% python3 -q
>>> import numpy as np
>>> from numpy import linalg as LA
>>> np.set_printoptions(precision=3, suppress=True, linewidth=120)
>>> def rd(a):
...     return np.round(a, 3) + 0
... 
>>> mat = np.load("out7.npy")
>>> rd(mat)
array([[ 0.6  ,  0.209,  0.209, -0.391],
       [ 0.209,  0.073,  0.073, -0.136],
       [ 0.209,  0.073,  0.073, -0.136],
       [-0.391, -0.136, -0.136,  0.255]])
>>> rd(LA.norm(mat, 2) / LA.norm(mat))
np.float64(1.0)
>>> [round(float(x), 3) for x in LA.svd(mat, compute_uv=False)[:3]]
[1.0, 0.0, 0.0]
>>> LA.matrix_rank(mat, rtol=0.1)
np.int64(1)
>>> Uu, sv, Vt = LA.svd(mat)
>>> vecs = Vt[:(sv > 1e-8).sum()]
>>> rng = np.random.default_rng(272914)
>>> vec = mat[2] + -2 * mat[0] + rng.integers(2) * np.eye(4)[2]
>>> rd(vec)
array([-0.991, -0.345,  0.655,  0.646])
>>> np.allclose(vecs.T @ vecs @ vec, vec)
False
>>> rd(vecs.T @ vecs)
array([[ 0.6  ,  0.209,  0.209, -0.391],
       [ 0.209,  0.073,  0.073, -0.136],
       [ 0.209,  0.073,  0.073, -0.136],
       [-0.391, -0.136, -0.136,  0.255]])
>>> LA.matrix_rank(np.vstack([mat, vec]))
np.int64(2)
>>> Uu, sv, Vt = LA.svd(mat)
>>> rd(sv)
array([1., 0., 0., 0.])
>>> A2 = Uu[:, :1] @ np.diag(sv[:1]) @ Vt[:1]
>>> LA.matrix_rank(A2)
np.int64(1)
>>> rd(np.abs(mat - A2).max())
np.float64(0.0)
>>> rd(LA.norm(mat - A2, 2)), rd(sv[1])
(np.float64(0.0), np.float64(0.0))
>>> data = np.loadtxt("run10.csv", delimiter=",")
>>> data
array([[-3.265, -1.301,  3.444, -1.151],
       [-2.808,  0.879,  4.008, -0.928],
       [-1.316,  0.739,  5.231, -0.724],
       [ 2.578, -0.943,  3.581,  3.733],
       [-4.277, -2.591,  4.829, -2.32 ],
       [ 2.826, -4.762,  3.288,  1.976],
       [-2.92 , -1.645,  4.763,  0.502],
       [-2.302, -0.165,  3.838, -1.607],
       [-3.095,  0.527,  4.635, -1.378],
       [-3.162,  1.053,  5.121, -2.449],
       [-3.361, -0.732,  3.923, -0.755],
       [ 3.373, -1.686,  2.532,  2.891],
       [ 3.585, -1.837,  3.61 ,  2.955],
       [ 2.508, -2.755,  4.755,  2.77 ],
       [ 3.286, -2.154,  2.781,  1.77 ],
       [ 2.079, -1.509,  2.909,  2.585],
       [ 2.081, -1.927,  3.602,  2.294],
       [-3.273,  0.51 ,  4.556, -1.942],
       [ 2.338, -2.34 ,  3.162,  2.318],
       [-0.849, -2.999,  5.376, -0.637],
       [-4.159, -0.546,  5.436, -0.426],
       [-4.449,  1.006,  3.597, -1.504]])
>>> r0, v = data[2], data[5]
>>> rd(r0 @ v)
np.float64(8.531)
>>> pr = (r0 @ v) / (r0 @ r0) * r0
>>> rd(LA.norm(r0 + v) ** 2 + LA.norm(r0 - v) ** 2)
np.float64(151.088)
>>> rd(v - pr)
array([ 3.198, -4.971,  1.809,  2.181])
>>> rd((v - pr) @ r0)
np.float64(0.0)
>>> rd(pr)
array([-0.372,  0.209,  1.479, -0.205])
>>> LA.matrix_rank(np.outer(r0, v))
np.int64(1)
